$ python3 -q
>>> import numpy as np
>>> np.set_printoptions(precision=2, suppress=True, linewidth=140)
>>> rd = lambda a: np.round(a, 2) + 0
>>> J = np.array([[-1, -1, -1],
...     [1, 2, -1],
...     [0, 1, -2],
...     [0, 0, 0],
...     [0, 0, 0],
...     [-2, 1, 2],
...     [-2, 1, 2],
...     [0, 0, 0],
...     [0, 0, 0],
...     [0, 0, 0],
...     [0, 0, 0],
...     [1, 2, -1],
...     [0, 0, 0],
...     [-1, -1, -1],
...     [-3, 0, 1],
...     [0, 0, 0]])
>>> # row 4 repeats row 3
>>> Ac = J - J.mean(axis=0)
>>> left, sigma, VT = np.linalg.svd(Ac, full_matrices=False)
>>> rd((sigma ** 2).sum() ** 2 / (sigma ** 4).sum())
np.float64(2.07)
>>> np.abs(VT[0]).argmax()
np.int64(0)
>>> rd(np.abs(VT[-1]))
array([0.66, 0.43, 0.62])
>>> rd(sigma)
array([5.42, 3.53, 2.12])
>>> (np.sign(left[:, 0]) == np.sign(left[0, 0])).astype(int)
array([1, 1, 1, 1, 1, 0, 0, 1, 1, 1, 1, 1, 1, 1, 0, 1])
>>> np.linalg.matrix_rank(Ac)
np.int64(3)
>>> J - J[0]
array([[ 0,  0,  0],
       [ 2,  3,  0],
       [ 1,  2, -1],
       [ 1,  1,  1],
       [ 1,  1,  1],
       [-1,  2,  3],
       [-1,  2,  3],
       [ 1,  1,  1],
       [ 1,  1,  1],
       [ 1,  1,  1],
       [ 1,  1,  1],
       [ 2,  3,  0],
       [ 1,  1,  1],
       [ 0,  0,  0],
       [-2,  1,  2],
       [ 1,  1,  1]])
>>> print(np.diff(J, axis=0))
[[ 2  3  0]
 [-1 -1 -1]
 [ 0 -1  2]
 [ 0  0  0]
 [-2  1  2]
 [ 0  0  0]
 [ 2 -1 -2]
 [ 0  0  0]
 [ 0  0  0]
 [ 0  0  0]
 [ 1  2 -1]
 [-1 -2  1]
 [-1 -1 -1]
 [-2  1  2]
 [ 3  0 -1]]
>>> rd(np.linalg.svd(J, compute_uv=False))
array([5.51, 3.63, 2.74])
>>> np.linalg.rank(J)
Traceback (most recent call last):
  File "<python-input-16>", line 1, in <module>
    np.linalg.rank(J)
    ^^^^^^^^^^^^^^
AttributeError: module 'numpy.linalg' has no attribute 'rank'
>>> x = np.array([0, -2, 2])
>>> target = J @ x
>>> rd(np.linalg.pinv(J) @ J)
array([[1., 0., 0.],
       [0., 1., 0.],
       [0., 0., 1.]])
>>> rd(np.linalg.solve(J.T @ J, J.T @ target))
array([ 0., -2.,  2.])
>>> rd(np.linalg.lstsq(J, target)[0])
array([ 0., -2.,  2.])
>>> target
array([ 0, -6, -6,  0,  0,  2,  2,  0,  0,  0,  0, -6,  0,  0,  2,  0])
>>> rng = np.random.default_rng(41)
>>> target = target + 0.05 * rng.normal(size=16)
>>> print(rd(target))
[-0.06 -5.99 -6.    0.03 -0.07  2.06  2.   -0.06 -0.07 -0.07 -0.04 -5.94  0.04 -0.03  1.97  0.1 ]
>>> b, *_ = np.linalg.lstsq(J, target)
>>> rd(J.T @ (target - J @ b))
array([0., 0., 0.])
>>> labels = J[:, 0] > np.median(J[:, 0])
>>> f = J[labels].mean(axis=0) - J[~labels].mean(axis=0)
>>> labels.astype(int)
array([0, 1, 0, 0, 0, 0, 0, 0, 0, 0, 0, 1, 0, 0, 0, 0])
>>> ((J - J.mean(axis=0)) @ f > 0).astype(int)
array([0, 1, 1, 1, 1, 0, 0, 1, 1, 1, 1, 1, 1, 0, 0, 1])
>>> left, sigma, VT = np.linalg.svd(J, full_matrices=False)
>>> np.allclose(left * sigma @ VT, J)
True
>>> rd(left.T @ left)
array([[1., 0., 0.],
       [0., 1., 0.],
       [0., 0., 1.]])
>>> rd(np.abs(VT[0]))
array([0.77, 0.09, 0.63])
>>> F = np.load("x.npy")
>>> F
array([[5., 1., 0., 0.],
       [0., 5., 1., 0.],
       [0., 0., 5., 1.],
       [0., 0., 0., 5.]])
>>> print(rd(np.linalg.matrix_power(F - np.diag(np.diag(F)), 4)))
[[0. 0. 0. 0.]
 [0. 0. 0. 0.]
 [0. 0. 0. 0.]
 [0. 0. 0. 0.]]
>>> print(rd(np.sort(np.linalg.eigvals(F))))
[5. 5. 5. 5.]
>>> [int(np.linalg.matrix_rank(np.linalg.matrix_power(F, p))) for p in range(1, 5)]
[4, 4, 4, 4]
>>> np.linalg.matrix_rank(F - F[0, 0] * np.eye(4))
np.int64(3)
>>> print(F @ F)
[[25. 10.  1.  0.]
 [ 0. 25. 10.  1.]
 [ 0.  0. 25. 10.]
 [ 0.  0.  0. 25.]]
>>> x = np.array([0, 1, 5, 0])
>>> np.sign((F @ x).round(6))
array([1., 1., 1., 0.])
>>> F @ (2 * x)
array([ 2., 20., 50.,  0.])
>>> F * x
array([[ 0.,  1.,  0.,  0.],
       [ 0.,  5.,  5.,  0.],
       [ 0.,  0., 25.,  0.],
       [ 0.,  0.,  0.,  0.]])
>>> (F @ x).argmax()
np.int64(2)
>>> P = np.triu(np.array([[0, 0, 0, 0], [2, 2, 2, 0], [0, 2, 2, 0], [3, 3, 0, 0]]), 1) + np.eye(4)
>>> B = P @ F @ np.linalg.inv(P)
>>> rd(np.linalg.det(B))
np.float64(625.0)
>>> B
array([[ 5.,  1., -2.,  0.],
       [ 0.,  5.,  1.,  2.],
       [ 0.,  0.,  5.,  1.],
       [ 0.,  0.,  0.,  5.]])
>>> np.poly(B)
array([   1.,  -20.,  150., -500.,  625.])
>>> P @ F - F @ P
array([[ 0.,  0., -2.,  0.],
       [ 0.,  0.,  0.,  2.],
       [ 0.,  0.,  0.,  0.],
       [ 0.,  0.,  0.,  0.]])
>>> (B - B.T) / 2
array([[ 0. ,  0.5, -1. ,  0. ],
       [-0.5,  0. ,  0.5,  1. ],
       [ 1. , -0.5,  0. ,  0.5],
       [ 0. , -1. , -0.5,  0. ]])
>>> np.trace(B)
np.float64(20.0)
>>> B @ B
array([[ 25.,  10., -19.,   0.],
       [  0.,  25.,  10.,  21.],
       [  0.,   0.,  25.,  10.],
       [  0.,   0.,   0.,  25.]])
>>> rd(np.linalg.det(B))
np.float64(625.0)
>>> rd(np.sort(np.abs(np.linalg.eigvals(B))))
array([5., 5., 5., 5.])
>>> np.allclose(B @ B.T, B.T @ B)
False
>>> feats = np.array([[0.7, 0.35, -0.15],
...     [0.28, 0.14, -0.06],
...     [0.98, 0.49, -0.21],
...     [-0.14, -0.07, 0.03]])
>>> feats
array([[ 0.7 ,  0.35, -0.15],
       [ 0.28,  0.14, -0.06],
       [ 0.98,  0.49, -0.21],
       [-0.14, -0.07,  0.03]])
>>> r = np.linalg.matrix_rank(feats)
>>> print(r)
1
>>> ns = np.linalg.svd(feats)[2][r:].T
>>> [int(np.linalg.matrix_rank(np.delete(feats, i, axis=0))) for i in range(4)]
[1, 1, 1, 1]
>>> ns.shape
(3, 2)
>>> np.allclose(feats @ ns, 0)
True
>>> rd(ns @ ns.T)
array([[ 0.23, -0.39,  0.17],
       [-0.39,  0.81,  0.08],
       [ 0.17,  0.08,  0.96]])
>>> rd(feats @ ns)
array([[0., 0.],
       [0., 0.],
       [0., 0.],
       [0., 0.]])
>>> np.unique(feats.round(6), axis=0).shape
(4, 3)
>>> rd(np.trace(np.linalg.pinv(feats) @ feats))
np.float64(1.0)
>>> rd(feats @ np.linalg.pinv(feats) @ feats)
array([[ 0.7 ,  0.35, -0.15],
       [ 0.28,  0.14, -0.06],
       [ 0.98,  0.49, -0.21],
       [-0.14, -0.07,  0.03]])
>>> W = np.array([[1, 0, 0, 3, 3], [0, 2, 3, 1, 1], [3, 1, 2, 1, 3]])
>>> b = np.array([5, -1, 2, -5, -4])
>>> act = np.maximum(feats @ W + b, 0)
>>> (act > 0).astype(int)
array([[1, 0, 1, 0, 0],
       [1, 0, 1, 0, 0],
       [1, 0, 1, 0, 0],
       [1, 0, 1, 0, 0]])
>>> cent = np.array([[3, 3, 0], [2, 1, 2], [1, 2, 1], [1, 2, 2], [1, 1, 2]])
>>> rd(act @ cent)
array([[18.5 , 21.25,  2.75],
       [17.6 , 19.9 ,  2.3 ],
       [19.1 , 22.15,  3.05],
       [16.7 , 18.55,  1.85]])
>>> W @ cent
array([[ 9, 12, 12],
       [ 9, 11, 11],
       [17, 19, 12]])
>>> [round(float(x), 2) for x in np.linalg.svd(feats, compute_uv=False)[:3]]
[1.42, 0.0, 0.0]
>>> np.linalg.matrix_rank(feats, rtol=0.1)
np.int64(1)
>>> np.linalg.cond(feats) > 100
np.True_
>>> left, sigma, VT = np.linalg.svd(feats)
>>> rd(sigma)
array([1.42, 0.  , 0.  ])
>>> np.argmax(sigma[:-1] / (sigma[1:] + 1e-6)) + 1
np.int64(1)
>>> B = left[:, :1] @ np.diag(sigma[:1]) @ VT[:1]
>>> rd(np.abs(feats - B).max())
np.float64(0.0)
>>> rd(np.linalg.norm(feats - B, 2)), rd(sigma[1])
(np.float64(0.0), np.float64(0.0))
>>> print(rd(np.linalg.norm(feats - B) / np.linalg.norm(feats)))
0.0
>>> np.linalg.matrix_rank(feats, rtol=0.05)
np.int64(1)
>>> m1 = np.loadtxt("sample7.csv", delimiter=",")
>>> m1
array([[ 4.,  5.,  6.,  7.],
       [ 8.,  9., 10., 11.],
       [12., 13., 14., 15.],
       [16., 17., 18., 19.]])
>>> # rank 2
>>> B = m1 / np.linalg.norm(m1, axis=1, keepdims=True)
>>> G = B @ B.T
>>> (np.abs(G) > 0.9).astype(int)
array([[1, 1, 1, 1],
       [1, 1, 1, 1],
       [1, 1, 1, 1],
       [1, 1, 1, 1]])
>>> rd(np.degrees(np.arccos(np.clip(G[2, 3], -1, 1))))
np.float64(1.08)
>>> np.argwhere(np.triu(np.abs(G) > 0.95, 1))
array([[0, 1],
       [0, 2],
       [0, 3],
       [1, 2],
       [1, 3],
       [2, 3]])
>>> th = np.radians(30)
>>> R = np.eye(4)
>>> R[2, 2] = R[0, 0] = np.cos(th)
>>> R[2, 0], R[0, 2] = -np.sin(th), np.sin(th)
>>> rd(R)
array([[ 0.87,  0.  ,  0.5 ,  0.  ],
       [ 0.  ,  1.  ,  0.  ,  0.  ],
       [-0.5 ,  0.  ,  0.87,  0.  ],
       [ 0.  ,  0.  ,  0.  ,  1.  ]])
>>> B = m1 @ R.T
>>> np.allclose(np.linalg.norm(m1, axis=1), np.linalg.norm(B, axis=1))
True
>>> rd(np.linalg.svd(m1, compute_uv=False)), rd(np.linalg.svd(B, compute_uv=False))
(array([49.53,  1.62,  0.  ,  0.  ]), array([49.53,  1.62,  0.  ,  0.  ]))
>>> rd(np.linalg.det(R)), rd(np.trace(R))
(np.float64(1.0), np.float64(3.73))
>>> mat = np.array([[0.0, 2.0, 3.0, 9.0],
...     [2.0, 0.0, 0.0, 0.0],
...     [3.0, 0.0, 0.0, 0.0],
...     [9.0, 0.0, 0.0, 0.0]])
>>> np.einsum("ii->", mat)
np.float64(0.0)
>>> np.einsum("ij,ji->", mat, mat)
np.float64(188.0)
>>> rd(np.linalg.eigvals(mat).sum().real)
np.float64(0.0)
>>> rd(np.linalg.eigvals(mat))
array([ 9.7, -9.7,  0. ,  0. ])
>>> rd(np.linalg.det(2 * mat)), rd(np.linalg.det(mat))
(np.float64(0.0), np.float64(0.0))
>>> left, sigma, VT = np.linalg.svd(mat)
>>> vecs = VT[:(sigma > 1e-8).sum()]
>>> x = mat[2] + -1 * mat[0] + rng.integers(2) * np.eye(4)[3]
>>> x
array([ 3., -2., -3., -8.])
>>> print(np.linalg.matrix_rank(np.vstack([mat, x])))
3
>>> rd(np.diag(vecs.T @ vecs))
array([1.  , 0.04, 0.1 , 0.86])
>>> np.allclose(vecs.T @ vecs @ x, x)
False
>>> f, r1 = mat[1], mat[2]
>>> print(f @ r1)
6.0
>>> p = (f @ r1) / (f @ f) * f
>>> p
array([3., 0., 0., 0.])
>>> rd(np.linalg.norm(mat, 2) / np.linalg.norm(mat))
np.float64(0.71)
>>> np.linalg.matrix_rank(mat, rtol=0.1)
np.int64(2)
>>> [round(float(x), 2) for x in np.linalg.svd(mat, compute_uv=False)[:3]]
[9.7, 9.7, 0.0]
>>> np.linalg.cond(mat) > 100
np.True_
>>> print(np.argsort(-np.linalg.norm(mat, axis=0).round(6), kind="stable")[:3])
[0 3 2]
>>> r = np.linalg.matrix_rank(mat)
>>> r
np.int64(2)
>>> ns = np.linalg.svd(mat)[2][r:].T
>>> np.allclose(mat @ ns, 0)
True
>>> A = np.load("test10.npy")
>>> rd(A)
array([[-0.14, -0.66, -0.74],
       [ 0.27, -0.74,  0.61],
       [-0.95, -0.12,  0.28]])
>>> x = np.array([0, 0, -1])
>>> target = A @ x
>>> rd(target)
array([ 0.74, -0.61, -0.28])
>>> rd(np.linalg.solve(A, target + A[:, 0]))
array([ 1.,  0., -1.])
>>> rd(A @ A)
array([[ 0.54,  0.67, -0.51],
       [-0.82,  0.3 , -0.48],
       [-0.17,  0.68,  0.71]])
>>> rd((A + A.T) / 2)
array([[-0.14, -0.19, -0.85],
       [-0.19, -0.74,  0.25],
       [-0.85,  0.25,  0.28]])
>>> rd(np.abs(np.linalg.eigvals(A)).max())
np.float64(1.0)
>>> x = np.array([-2, 0, 1])
>>> rd(A @ np.eye(3)[1])
array([-0.66, -0.74, -0.12])
>>> rd(A * x)
array([[ 0.27,  0.  , -0.74],
       [-0.54,  0.  ,  0.61],
       [ 1.91,  0.  ,  0.28]])
>>> np.sign((A @ x).round(6))
array([-1.,  1.,  1.])
>>> print(rd(np.einsum("ij,j->i", A, x)))
[-0.47  0.07  2.19]
>>> (A @ x).argmax()
np.int64(2)
>>> rd(A @ x)
array([-0.47,  0.07,  2.19])
>>> E = np.load("a.npy")
>>> E
array([[ -5.74, -15.79, -12.76],
       [ -5.59, -14.55, -12.04],
       [ -2.57,  -2.26,  -3.2 ],
       [ -1.23,  -0.93,  -1.3 ],
       [ -0.16,  -0.15,  -0.16],
       [  0.58,   0.72,   0.59],
       [  1.09,   1.63,   1.14],
       [  1.23,   1.93,   1.3 ],
       [  1.97,   4.11,   2.25],
       [  2.98,   8.89,   3.96],
       [  3.12,   9.74,   4.24],
       [  3.75,  14.3 ,   5.7 ],
       [  4.03,  16.67,   6.44],
       [  4.28,  19.06,   7.17],
       [  4.36,  19.86,   7.42],
       [  5.11,  28.64,  10.05]])
>>> labels = E[:, 1] > np.median(E[:, 1])
>>> f = E[labels].mean(axis=0) - E[~labels].mean(axis=0)
>>> print(rd((((E - E.mean(axis=0)) @ f > 0) == labels).mean()))
0.94
>>> labels.astype(int)
array([0, 0, 0, 0, 0, 0, 0, 0, 1, 1, 1, 1, 1, 1, 1, 1])
